In [1]: import numpy as np

In [2]: from numpy import linalg as LA

In [3]: np.set_printoptions(suppress=True, linewidth=200)

In [4]: E = np.loadtxt("dump.csv", delimiter=",")

In [5]: E.round(2) + 0
Out[5]: 
array([[-0.7 ,  0.18,  0.68,  0.02, -0.1 ],
       [-0.31, -0.57, -0.05, -0.2 ,  0.73],
       [-0.58,  0.41, -0.7 ,  0.05,  0.04],
       [-0.04,  0.  , -0.05, -0.96, -0.29],
       [ 0.27,  0.69,  0.19, -0.2 ,  0.61]])

In [6]: round(float(np.abs(LA.eigvals(E)).max()), 2)
Out[6]: 1.0

In [7]: np.allclose(E @ E.T, E.T @ E)
Out[7]: True

In [8]: np.round(np.trace(E), 2)
Out[8]: np.float64(-2.31)

In [9]: np.round((E + E.T) / 2, 2) + 0
Out[9]: 
array([[-0.7 , -0.07,  0.05, -0.01,  0.09],
       [-0.07, -0.57,  0.18, -0.1 ,  0.71],
       [ 0.05,  0.18, -0.7 ,  0.  ,  0.11],
       [-0.01, -0.1 ,  0.  , -0.96, -0.25],
       [ 0.09,  0.71,  0.11, -0.25,  0.61]])

In [10]: np.round(np.sort(np.abs(LA.eigvals(E))), 2)
Out[10]: array([1., 1., 1., 1., 1.])

In [11]: np.round(E @ E, 2)
Out[11]: 
array([[ 0.01, -0.02, -0.99, -0.01,  0.16],
       [ 0.63,  0.75,  0.01,  0.15,  0.12],
       [ 0.69, -0.6 ,  0.07, -0.19,  0.34],
       [ 0.02, -0.23,  0.01,  0.97,  0.1 ],
       [-0.34,  0.16,  0.14, -0.05,  0.91]])

In [12]: np.allclose(E, E.T)
Out[12]: False

In [13]: np.round(E.sum(axis=0), 2)
Out[13]: array([-1.36,  0.71,  0.07, -1.29,  0.99])

In [14]: np.round(LA.svd(E, compute_uv=False), 2)
Out[14]: array([1., 1., 1., 1., 1.])

In [15]: round(float(LA.norm(E)), 2)
Out[15]: 2.24

In [16]: np.round(np.diff(E, axis=0), 2)
Out[16]: 
array([[ 0.39, -0.75, -0.74, -0.22,  0.83],
       [-0.27,  0.98, -0.64,  0.26, -0.69],
       [ 0.54, -0.41,  0.64, -1.01, -0.32],
       [ 0.31,  0.69,  0.25,  0.75,  0.9 ]])

In [17]: np.count_nonzero(E)
Out[17]: np.int64(25)

In [18]: np.round(E.mean(axis=0), 2)
Out[18]: array([-0.27,  0.14,  0.01, -0.26,  0.2 ])

In [19]: np.round(LA.pinv(E), 2) + 0
Out[19]: 
array([[-0.7 , -0.31, -0.58, -0.04,  0.27],
       [ 0.18, -0.57,  0.41,  0.  ,  0.69],
       [ 0.68, -0.05, -0.7 , -0.05,  0.19],
       [ 0.02, -0.2 ,  0.05, -0.96, -0.2 ],
       [-0.1 ,  0.73,  0.04, -0.29,  0.61]])

In [20]: np.round(LA.norm(E, axis=0), 2)
Out[20]: array([1., 1., 1., 1., 1.])

In [21]: other = LA.inv(E)

In [22]: np.round(LA.det(E) * other, 2) + 0
Out[22]: 
array([[-0.7 , -0.31, -0.58, -0.04,  0.27],
       [ 0.18, -0.57,  0.41,  0.  ,  0.69],
       [ 0.68, -0.05, -0.7 , -0.05,  0.19],
       [ 0.02, -0.2 ,  0.05, -0.96, -0.2 ],
       [-0.1 ,  0.73,  0.04, -0.29,  0.61]])

In [23]: other.round(2) + 0
Out[23]: 
array([[-0.7 , -0.31, -0.58, -0.04,  0.27],
       [ 0.18, -0.57,  0.41,  0.  ,  0.69],
       [ 0.68, -0.05, -0.7 , -0.05,  0.19],
       [ 0.02, -0.2 ,  0.05, -0.96, -0.2 ],
       [-0.1 ,  0.73,  0.04, -0.29,  0.61]])

In [24]: np.round(LA.det(E) * LA.det(other), 2)
Out[24]: np.float64(1.0)

In [25]: np.round(E @ other, 2) + 0
Out[25]: 
array([[1., 0., 0., 0., 0.],
       [0., 1., 0., 0., 0.],
       [0., 0., 1., 0., 0.],
       [0., 0., 0., 1., 0.],
       [0., 0., 0., 0., 1.]])

In [26]: round(float(LA.eigvals(other).sum().real), 2)
Out[26]: -2.31

In [27]: np.round(np.einsum("ij,ji->", other, other), 2)
Out[27]: np.float64(2.71)

In [28]: np.round(LA.det(other[::-1]), 2)
Out[28]: np.float64(1.0)

In [29]: np.round(np.kron(np.eye(2, dtype=int), other), 2) + 0
Out[29]: 
array([[-0.7 , -0.31, -0.58, -0.04,  0.27,  0.  ,  0.  ,  0.  ,  0.  ,  0.  ],
       [ 0.18, -0.57,  0.41,  0.  ,  0.69,  0.  ,  0.  ,  0.  ,  0.  ,  0.  ],
       [ 0.68, -0.05, -0.7 , -0.05,  0.19,  0.  ,  0.  ,  0.  ,  0.  ,  0.  ],
       [ 0.02, -0.2 ,  0.05, -0.96, -0.2 ,  0.  ,  0.  ,  0.  ,  0.  ,  0.  ],
       [-0.1 ,  0.73,  0.04, -0.29,  0.61,  0.  ,  0.  ,  0.  ,  0.  ,  0.  ],
       [ 0.  ,  0.  ,  0.  ,  0.  ,  0.  , -0.7 , -0.31, -0.58, -0.04,  0.27],
       [ 0.  ,  0.  ,  0.  ,  0.  ,  0.  ,  0.18, -0.57,  0.41,  0.  ,  0.69],
       [ 0.  ,  0.  ,  0.  ,  0.  ,  0.  ,  0.68, -0.05, -0.7 , -0.05,  0.19],
       [ 0.  ,  0.  ,  0.  ,  0.  ,  0.  ,  0.02, -0.2 ,  0.05, -0.96, -0.2 ],
       [ 0.  ,  0.  ,  0.  ,  0.  ,  0.  , -0.1 ,  0.73,  0.04, -0.29,  0.61]])

In [30]: round(LA.det(2 * other), 2), round(LA.det(other), 2)
Out[30]: (np.float64(32.0), np.float64(1.0))

In [31]: np.round(LA.eigvals(other), 2)
Out[31]: array([ 1.  +0.j  , -0.66+0.75j, -0.66-0.75j, -0.99+0.11j, -0.99-0.11j])

In [32]: round(float(np.einsum("ii->", other)), 2)
Out[32]: -2.31

In [33]: K = np.loadtxt("mat.csv", delimiter=",")

In [34]: K
Out[34]: 
array([[ 0.15,  2.96, -2.61, -0.23,  2.77,  0.34, -1.25],
       [ 0.14, -2.09, -2.37, -0.48,  2.16,  0.28,  3.17],
       [-0.29, -1.09,  1.13,  0.4 , -2.65,  3.33, -2.04],
       [ 1.39,  0.67,  1.58, -0.99, -0.42,  4.24,  0.99],
       [-1.69, -1.77, -0.97, -3.5 , -1.74, -0.6 , -1.58],
       [ 2.05,  2.22, -0.22,  0.55,  1.35,  1.35,  3.44],
       [-2.62, -2.01, -2.46, -2.26, -0.29,  1.58, -0.61],
       [ 0.7 ,  3.13, -0.6 , -3.2 ,  0.91, -1.78,  0.4 ],
       [-2.39,  1.78, -1.81,  0.29,  1.88,  3.03,  0.17],
       [-3.31, -1.79, -2.47,  1.83,  0.62, -0.98, -0.16],
       [-2.3 ,  0.24,  0.94, -0.86,  1.48,  3.96, -0.4 ],
       [-2.2 , -0.56,  2.3 , -1.41,  3.43, -0.18, -0.87]])

In [35]: rng = np.random.default_rng(410)

In [36]: z = rng.permutation(7)

In [37]: other = K[:, z] * rng.choice([-1, 1], 7)

In [38]: other
Out[38]: 
array([[-2.61, -2.77, -0.23,  0.34,  0.15, -1.25,  2.96],
       [-2.37, -2.16, -0.48,  0.28,  0.14,  3.17, -2.09],
       [ 1.13,  2.65,  0.4 ,  3.33, -0.29, -2.04, -1.09],
       [ 1.58,  0.42, -0.99,  4.24,  1.39,  0.99,  0.67],
       [-0.97,  1.74, -3.5 , -0.6 , -1.69, -1.58, -1.77],
       [-0.22, -1.35,  0.55,  1.35,  2.05,  3.44,  2.22],
       [-2.46,  0.29, -2.26,  1.58, -2.62, -0.61, -2.01],
       [-0.6 , -0.91, -3.2 , -1.78,  0.7 ,  0.4 ,  3.13],
       [-1.81, -1.88,  0.29,  3.03, -2.39,  0.17,  1.78],
       [-2.47, -0.62,  1.83, -0.98, -3.31, -0.16, -1.79],
       [ 0.94, -1.48, -0.86,  3.96, -2.3 , -0.4 ,  0.24],
       [ 2.3 , -3.43, -1.41, -0.18, -2.2 , -0.87, -0.56]])

In [39]: left, _, VT = LA.svd(K.T @ other)

In [40]: np.round(LA.lstsq(K, other)[0], 2) + 0
Out[40]: 
array([[ 0.,  0.,  0.,  0.,  1.,  0.,  0.],
       [ 0.,  0.,  0.,  0.,  0.,  0.,  1.],
       [ 1.,  0.,  0.,  0.,  0.,  0.,  0.],
       [ 0.,  0.,  1.,  0.,  0.,  0.,  0.],
       [ 0., -1.,  0.,  0.,  0.,  0.,  0.],
       [ 0.,  0.,  0.,  1.,  0.,  0.,  0.],
       [ 0.,  0.,  0.,  0.,  0.,  1.,  0.]])

In [41]: z
Out[41]: array([2, 4, 3, 5, 0, 6, 1])

In [42]: vec = np.array([3, 1, -2, -3, 0, -2, -1])

In [43]: rhs = K @ vec

In [44]: b, lr = np.zeros(7), 1 / LA.norm(K, 2) ** 2

In [45]: for i in range(150):
    ...:     b -= lr * K.T @ (K @ b - rhs)
    ...:     if i % 50 == 0: print(i, round(LA.norm(K @ b - rhs), 2))
    ...: 
0 13.56
50 0.22
100 0.01

In [46]: round(LA.cond(K), 2)
Out[46]: np.float64(4.21)

In [47]: b.round(2) + 0
Out[47]: array([ 3.,  1., -2., -3.,  0., -2., -1.])

In [48]: other = np.c_[K[:, :1] @ np.array([[-2]]), np.array([2, 0, -2, 0, 3, 3, 2, 3, 2, 0, 0, -3])]

In [49]: other
Out[49]: 
array([[-0.3 ,  2.  ],
       [-0.28,  0.  ],
       [ 0.58, -2.  ],
       [-2.78,  0.  ],
       [ 3.38,  3.  ],
       [-4.1 ,  3.  ],
       [ 5.24,  2.  ],
       [-1.4 ,  3.  ],
       [ 4.78,  2.  ],
       [ 6.62,  0.  ],
       [ 4.6 ,  0.  ],
       [ 4.4 , -3.  ]])

In [50]: np.round(LA.norm(other - K @ LA.lstsq(K, other)[0], axis=0), 2) + 0
Out[50]: array([0. , 2.1])

In [51]: np.round(LA.norm(LA.qr(K)[0].T @ other, axis=0) ** 2 / ((other ** 2).sum(axis=0) + 1e-12), 2)
Out[51]: array([1.  , 0.92])

In [52]: np.round(LA.lstsq(K, other[:, 0])[0], 2) + 0
Out[52]: array([-2.,  0.,  0.,  0.,  0.,  0.,  0.])

In [53]: LA.matrix_rank(np.c_[K, other])
Out[53]: np.int64(8)
